>>> import numpy as np
>>> np.set_printoptions(precision=2, suppress=True, linewidth=120)
>>> mat = np.loadtxt("case1.csv", delimiter=",")
>>> print(mat)
[[0. 0. 0. 1. 0.]
 [0. 0. 0. 0. 1.]
 [0. 0. 0. 1. 0.]
 [1. 0. 1. 0. 0.]
 [0. 1. 0. 0. 0.]]
>>> print(np.argsort(-np.linalg.norm(mat, axis=0).round(6), kind="stable")[:3])
[3 0 1]
>>> print([round(float(x), 2) for x in np.linalg.svd(mat, compute_uv=False)[:3]])
[1.41, 1.41, 1.0]
>>> print(np.linalg.cond(mat) > 100)
True
>>> t3 = np.stack([mat, 5 * mat, mat[::-1]])
>>> print(t3.shape)
(3, 5, 5)
>>> print(np.linalg.matrix_rank(t3.reshape(3, -1)))
2
>>> print(np.linalg.det(t3))
[0. 0. 0.]
>>> print((t3 @ mat.T).shape)
(3, 5, 5)
>>> print(np.linalg.matrix_rank(t3))
[4 4 4]
>>> Uu, sigma, Vt = np.linalg.svd(mat)
>>> print(sigma)
[ 1.41  1.41  1.    1.   -0.  ]
>>> Y = Uu[:, :4] @ np.diag(sigma[:4]) @ Vt[:4]
>>> print(np.abs(mat - Y).max())
0.0
>>> print(Y)
[[0. 0. 0. 1. 0.]
 [0. 0. 0. 0. 1.]
 [0. 0. 0. 1. 0.]
 [1. 0. 1. 0. 0.]
 [0. 1. 0. 0. 0.]]
>>> print(np.linalg.matrix_rank(mat, rtol=0.05))
4
>>> Y = np.array([[8, 7, 6, 5, 5, 1],
...     [6, 9, 3, 4, 6, 1],
...     [0, 5, 8, 2, 7, 8],
...     [2, 1, 0, 5, 8, 5],
...     [0, 1, 7, 6, 0, 5],
...     [3, 3, 5, 6, 8, 7]])
>>> Y[-1] = Y[0]
>>> data = Y + 0.05 * np.eye(6)
>>> print(data)
[[8.05 7.   6.   5.   5.   1.  ]
 [6.   9.05 3.   4.   6.   1.  ]
 [0.   5.   8.05 2.   7.   8.  ]
 [2.   1.   0.   5.05 8.   5.  ]
 [0.   1.   7.   6.   0.05 5.  ]
 [8.   7.   6.   5.   5.   1.05]]
>>> print((data + data.T) / 2)
[[8.05 6.5  3.   3.5  2.5  4.5 ]
 [6.5  9.05 4.   2.5  3.5  4.  ]
 [3.   4.   8.05 1.   7.   7.  ]
 [3.5  2.5  1.   5.05 7.   5.  ]
 [2.5  3.5  7.   7.   0.05 5.  ]
 [4.5  4.   7.   5.   5.   1.05]]
>>> print(round(np.trace(data), 2))
31.3
>>> print(np.sort(np.abs(np.linalg.eigvals(data))))
[ 0.05  1.08  5.18  5.18  6.68 26.83]
>>> print(round(float(np.abs(np.linalg.eigvals(data)).max()), 2))
26.83
>>> rng = np.random.default_rng(63356)
>>> Y = data + rng.integers(-2, 3, (6, 5)) @ rng.integers(-2, 3, (5, 6))
>>> print(Y)
[[ 15.05  14.     9.     7.    14.     3.  ]
 [  6.    11.05   4.     9.     5.     0.  ]
 [  2.     5.    10.05   6.     5.     9.  ]
 [  2.     4.     7.     8.05  12.     8.  ]
 [ -7.    -5.     5.    10.   -11.95   2.  ]
 [ 10.    11.     4.    14.     4.    -1.95]]
>>> print(Y - data)
[[  7.   7.   3.   2.   9.   2.]
 [  0.   2.   1.   5.  -1.  -1.]
 [  2.   0.   2.   4.  -2.   1.]
 [  0.   3.   7.   3.   4.   3.]
 [ -7.  -6.  -2.   4. -12.  -3.]
 [  2.   4.  -2.   9.  -1.  -3.]]
>>> print(np.round(np.linalg.svd(Y - data, compute_uv=False), 2) + 0)
[21.66 13.5   7.77  3.16  0.43  0.  ]
